>>> import numpy as np
>>> from numpy import linalg as LA
>>> np.set_printoptions(suppress=True, linewidth=200)
>>> rnd = lambda a: np.round(a, 2) + 0
>>> arr = np.loadtxt("layer8.csv", delimiter=",")
>>> print(arr)
[[ 0.   0.6  1.3  0.  -1.2  0.3  0.4]
 [-0.4  1.   2.1 -1.8 -1.3  0.2  1. ]
 [-0.8  0.4  0.9  3.3 -0.9  0.2  0.4]
 [-0.3 -0.7 -0.3 -5.1  1.2  0.1 -1.6]
 [ 1.3 -1.   1.2  1.8  0.  -0.3  0. ]
 [ 0.6 -0.3 -0.2 -2.7 -1.5 -3.3  0.4]
 [-1.2  0.7  0.6 -0.6  1.4 -1.1 -0.3]
 [-1.4  0.4  1.3  1.8  0.5 -0.1 -0.3]
 [ 0.7  0.4  0.3  3.   1.9 -0.7  0.2]]
>>> x0 = np.array([2, 2, 2, 1, 2, 3, 2])
>>> y = arr @ x0
>>> rnd(y)
array([  3.1,   3.6,   3.9,  -8.2,   3.9, -14.6,  -1.5,   2.5,   7.9])
>>> try:
...     LA.solve(arr, y)
... except LA.LinAlgError as e:
...     print(e)
... 
Last 2 dimensions of the array must be square
>>> rng = np.random.default_rng(444182)
>>> y = y + 0.05 * rng.normal(size=9)
>>> rnd(y)
array([  3.08,   3.67,   3.82,  -8.13,   3.95, -14.61,  -1.58,   2.44,   7.87])
>>> c, *_ = LA.lstsq(arr, y)
>>> rnd(arr.T @ (y - arr @ c))
array([0., 0., 0., 0., 0., 0., 0.])
>>> [round(float(LA.norm(LA.solve(arr.T @ arr + lam * np.eye(7), arr.T @ y))), 2) for lam in (0, 1, 10, 100)]
[5.52, 4.49, 2.46, 0.86]
>>> Q, Rm = LA.qr(arr)
>>> rnd(Q @ Rm)
array([[ 0. ,  0.6,  1.3,  0. , -1.2,  0.3,  0.4],
       [-0.4,  1. ,  2.1, -1.8, -1.3,  0.2,  1. ],
       [-0.8,  0.4,  0.9,  3.3, -0.9,  0.2,  0.4],
       [-0.3, -0.7, -0.3, -5.1,  1.2,  0.1, -1.6],
       [ 1.3, -1. ,  1.2,  1.8,  0. , -0.3,  0. ],
       [ 0.6, -0.3, -0.2, -2.7, -1.5, -3.3,  0.4],
       [-1.2,  0.7,  0.6, -0.6,  1.4, -1.1, -0.3],
       [-1.4,  0.4,  1.3,  1.8,  0.5, -0.1, -0.3],
       [ 0.7,  0.4,  0.3,  3. ,  1.9, -0.7,  0.2]])
>>> np.allclose(Rm.T @ Rm, arr.T @ arr)
True
>>> rnd(np.abs(np.diag(Rm)))
array([2.61, 1.58, 2.77, 7.49, 3.36, 3.4 , 0.5 ])
>>> rnd(abs(Rm[0, 0])), rnd(LA.norm(arr[:, 0]))
(np.float64(2.61), np.float64(2.61))
>>> rnd(Q.T @ Q)
array([[1., 0., 0., 0., 0., 0., 0.],
       [0., 1., 0., 0., 0., 0., 0.],
       [0., 0., 1., 0., 0., 0., 0.],
       [0., 0., 0., 1., 0., 0., 0.],
       [0., 0., 0., 0., 1., 0., 0.],
       [0., 0., 0., 0., 0., 1., 0.],
       [0., 0., 0., 0., 0., 0., 1.]])
